% ipython --no-banner

In [1]: import numpy as np

In [2]: np.set_printoptions(suppress=True, linewidth=120)

In [3]: feats = np.load("m.npy")

In [4]: feats
Out[4]: 
array([[ -1,  -4,   3,  -2,   2,  -3],
       [  3,   2,  -5,  -1,  -4,   0],
       [ -3,   0,   2,   0,   0,  -1],
       [  0,   1,  -3,  -2,  -3,   4],
       [ -5,  -1,  -1,  -2,  -5,   2],
       [  3,   1,  -3,  -3,  -2,  -5],
       [ -5,   0,  -1,   3,  -1,  -5],
       [ -5,  -4,   4,   5,   0,  -4],
       [  1,  -5,  -1,   1,   3,   4],
       [-10, -10,  18,   1,  14,  -3]])

In [5]: other = np.c_[feats[:, :5] @ np.array([[4, 3, 5, 1, 2],
   ...:     [0, 2, 1, 4, 5],
   ...:     [0, 5, 2, 2, 5],
   ...:     [5, 4, 1, 0, 2],
   ...:     [2, 0, 3, 2, 0]]), np.array([0, -2, -1, 2, 1, -2, 3, 3, 0, 1])]

In [6]: other
Out[6]: 
array([[-10,  -4,   1,  -7, -11,   0],
       [ -1, -16,  -6,  -7, -11,  -2],
       [-12,   1, -11,   1,   4,  -1],
       [-16, -21, -16,  -8, -14,   2],
       [-40, -30, -45, -21, -24,   1],
       [ -7, -16,   1,  -3, -10,  -2],
       [ -7,  -8, -27,  -9,  -9,   3],
       [  5,  17, -16, -13,   0,   3],
       [ 15,  -8,   8, -15, -26,   0],
       [ -7,  44,  19,  14,  22,   1]])

In [7]: np.round(np.linalg.lstsq(feats, other[:, 0])[0], 3) + 0
Out[7]: array([4., 0., 0., 5., 2., 0.])

In [8]: np.round(np.linalg.norm(other - feats @ np.linalg.lstsq(feats, other)[0], axis=0), 3) + 0
Out[8]: array([0.   , 0.   , 0.   , 0.   , 0.   , 3.144])

In [9]: np.linalg.matrix_rank(np.c_[feats, other])
Out[9]: np.int64(7)
